$ python3 -q
>>> import numpy as np
>>> import numpy.linalg as la
>>> np.set_printoptions(precision=2, suppress=True, linewidth=160)
>>> def rd(a):
...     return np.round(a, 2) + 0
... 
>>> data = np.array([[-1.06, 2.94, -4.82, -3.17],
...     [-0.8, 2.98, -5.11, -3.13],
...     [-1.06, 2.97, -5.11, -2.92],
...     [-0.98, 2.97, -5.22, -3.16],
...     [-0.92, 3.02, -4.99, -3.18],
...     [4.02, 3.92, -4.15, 4.97],
...     [4.24, 4.09, -4.06, 4.91],
...     [4.13, 4.12, -3.8, 4.97],
...     [4.12, 3.99, -3.94, 5.03],
...     [3.85, 4.08, -3.85, 4.95],
...     [0.09, 1.92, 1.99, -5.08],
...     [0.02, 2.02, 2.12, -5.24],
...     [0.07, 1.97, 1.99, -5.02],
...     [0.0, 1.98, 2.0, -4.81],
...     [-0.13, 2.12, 1.93, -4.93]])
>>> vec = np.array([0, 0, 0, -2])
>>> y = data @ vec
>>> rd(la.lstsq(data, y)[0])
array([ 0.,  0.,  0., -2.])
>>> rng = np.random.default_rng(47187)
>>> y = y + 0.05 * rng.normal(size=15)
>>> rd(y)
array([  6.36,   6.29,   5.82,   6.27,   6.35,  -9.96,  -9.83,  -9.97, -10.1 ,  -9.9 ,  10.09,  10.46,  10.08,   9.58,   9.87])
>>> b, *_ = la.lstsq(data, y)
>>> rd(data.T @ (y - data @ b))
array([0., 0., 0., 0.])
>>> [round(float(la.norm(la.solve(data.T @ data + lam * np.eye(4), data.T @ y))), 2) for lam in (0, 1, 10, 100)]
[1.98, 1.88, 1.83, 1.43]
>>> rd(b)
array([-0.04,  0.02,  0.01, -1.98])
>>> rd(la.norm(y - data @ b))
np.float64(0.11)
